$ ipython --no-banner

In [1]: import numpy as np

In [2]: np.set_printoptions(precision=1, suppress=True, linewidth=200)

In [3]: feats = np.load("run8.npy")

In [4]: feats
Out[4]: 
array([[18, 12, 16,  2, 12, 14],
       [ 0,  0,  0,  0,  0,  0],
       [27, 18, 24,  3, 18, 21],
       [18, 12, 16,  2, 12, 14],
       [ 0,  0,  0,  0,  0,  0],
       [ 0,  0,  0,  0,  0,  0],
       [27, 18, 24,  3, 18, 21],
       [ 0,  0,  0,  0,  0,  0],
       [18, 12, 16,  2, 12, 14],
       [18, 12, 16,  2, 12, 14]])

In [5]: np.linalg.cond(feats) > 100
Out[5]: np.True_

In [6]: r = np.linalg.matrix_rank(feats)

In [7]: r
Out[7]: np.int64(1)

In [8]: N = np.linalg.svd(feats)[2][r:].T

In [9]: np.round(N @ N.T, 1) + 0
Out[9]: 
array([[ 0.7, -0.2, -0.3,  0. , -0.2, -0.2],
       [-0.2,  0.9, -0.2,  0. , -0.1, -0.2],
       [-0.3, -0.2,  0.8,  0. , -0.2, -0.2],
       [ 0. ,  0. ,  0. ,  1. ,  0. ,  0. ],
       [-0.2, -0.1, -0.2,  0. ,  0.9, -0.2],
       [-0.2, -0.2, -0.2,  0. , -0.2,  0.8]])

In [10]: [int(np.linalg.matrix_rank(feats[:, :j + 1])) for j in range(6)]
Out[10]: [1, 1, 1, 1, 1, 1]

In [11]: np.allclose(feats @ N, 0)
Out[11]: True

In [12]: [int(np.linalg.matrix_rank(np.delete(feats, i, axis=0))) for i in range(10)]
Out[12]: [1, 1, 1, 1, 1, 1, 1, 1, 1, 1]

In [13]: np.allclose(feats[:-1].T @ np.linalg.lstsq(feats[:-1].T, feats[-1])[0], feats[-1])
Out[13]: True

In [14]: feats @ np.linalg.pinv(feats) @ feats
Out[14]: 
array([[18., 12., 16.,  2., 12., 14.],
       [ 0.,  0.,  0.,  0.,  0.,  0.],
       [27., 18., 24.,  3., 18., 21.],
       [18., 12., 16.,  2., 12., 14.],
       [ 0.,  0.,  0.,  0.,  0.,  0.],
       [ 0.,  0.,  0.,  0.,  0.,  0.],
       [27., 18., 24.,  3., 18., 21.],
       [ 0.,  0.,  0.,  0.,  0.,  0.],
       [18., 12., 16.,  2., 12., 14.],
       [18., 12., 16.,  2., 12., 14.]])

In [15]: A = np.load("data.npy")

In [16]: A
Out[16]: 
array([[-2,  0,  0,  0,  0,  0,  0,  0,  0,  0,  0,  0,  0,  0],
       [ 0, -2,  0,  0,  0,  0,  0,  0,  0,  0,  0,  0,  0,  0],
       [ 0,  0, -2,  0,  0,  0,  0,  0,  0,  0,  0,  0,  0,  0],
       [ 0,  0,  0, -2,  0,  0,  0,  0,  0,  0,  0,  0,  0,  0],
       [ 0,  0,  0,  0,  1,  0,  0,  0,  0,  0,  0,  0,  0,  0],
       [ 0,  0,  0,  0,  0,  2,  0,  0,  0,  0,  0,  0,  0,  0],
       [ 0,  0,  0,  0,  0,  0,  0,  0,  0,  0,  0,  0,  0,  0],
       [ 0,  0,  0,  0,  0,  0,  0,  2,  0,  0,  0,  0,  0,  0],
       [ 0,  0,  0,  0,  0,  0,  0,  0, -1,  0,  0,  0,  0,  0],
       [ 0,  0,  0,  0,  0,  0,  0,  0,  0, -1,  0,  0,  0,  0],
       [ 0,  0,  0,  0,  0,  0,  0,  0,  0,  0, -1,  0,  0,  0],
       [ 0,  0,  0,  0,  0,  0,  0,  0,  0,  0,  0,  0,  0,  0],
       [ 0,  0,  0,  0,  0,  0,  0,  0,  0,  0,  0,  0,  0,  0],
       [ 0,  0,  0,  0,  0,  0,  0,  0,  0,  0,  0,  0,  0,  2]])

In [17]: round(np.linalg.eigvalsh(A).min(), 1)
Out[17]: np.float64(-2.0)

In [18]: np.all(np.linalg.eigvalsh(A) > 0)
Out[18]: np.False_

In [19]: rng = np.random.default_rng(22291)

In [20]: M2 = A + rng.integers(-2, 3, (14, 11)) @ rng.integers(-2, 3, (11, 14))

In [21]: M2
Out[21]: 
array([[ -7,  -3, -14,  -7,  -6,  10,  -6,  14,  -1,  -1,   2,   2,  -5,   1],
       [  3,  -7,  11,  -9,  -3,   9,  10,  -6,   1,   6,   3,  -3,   4,   4],
       [ -5,   2,  -4,  -2,  -7,   6,   9,   3,   5,   9,  -2,  -5,   3,   1],
       [  6,   5,   7,  -6,   7,  -2,   3, -11,   3,   0,   6,   3,  -3,   4],
       [  1,  -2,   3,   3,   4,  -3,  -5,   9,   1,   3,  10,  -9,  -5,   7],
       [  0,   3,   6,   7,   9,  -2,  -6,   0,  -2,  -1,   3,  -3,  -6,   6],
       [  3,   3,   6,  20,   0,  -9,   4,   0,   0,   6,  -3, -10,  -1,  11],
       [  2,  -2,  -4, -10,  -2,   4,   0,   2,  -2,   1,   0,   5,   5,  -5],
       [ -1,  -1,   8,   0,   2,   1,  12,  -2,   3,   7,  -1,  -7,   8,   2],
       [ -2,   2,  -1,   0,  -3,  -4,  -2,  -6,  -3,  -2,   3,   2,  -2,  -5],
       [ -2,  -3,  -2,   5,  -3,   1,   1,  -4,  -5,   0,  -5,   1,   1,  -3],
       [  4,   0,   4,  -9,  -3,   4,  -4,   7,   6,  -5,   3,   1,  -5,   6],
       [  8,  -1,   4,   0,   5,  -2,  -4,  13,   3,  -2,   3,  -4,  -1,  13],
       [  4,  -8,  13,  -8,   1,  12,   7, -10,  -7,  11,   4,  -3,   5,   5]])

In [22]: np.round(np.linalg.svd(M2 - A, compute_uv=False), 1) + 0
Out[22]: array([42.7, 40.8, 33.1, 27.4, 17.2, 13.1, 10.9,  8.6,  7.7,  4.2,  2.2,  0. ,  0. ,  0. ])

In [23]: np.linalg.matrix_rank(M2 - A, tol=1e-8)
Out[23]: np.int64(11)
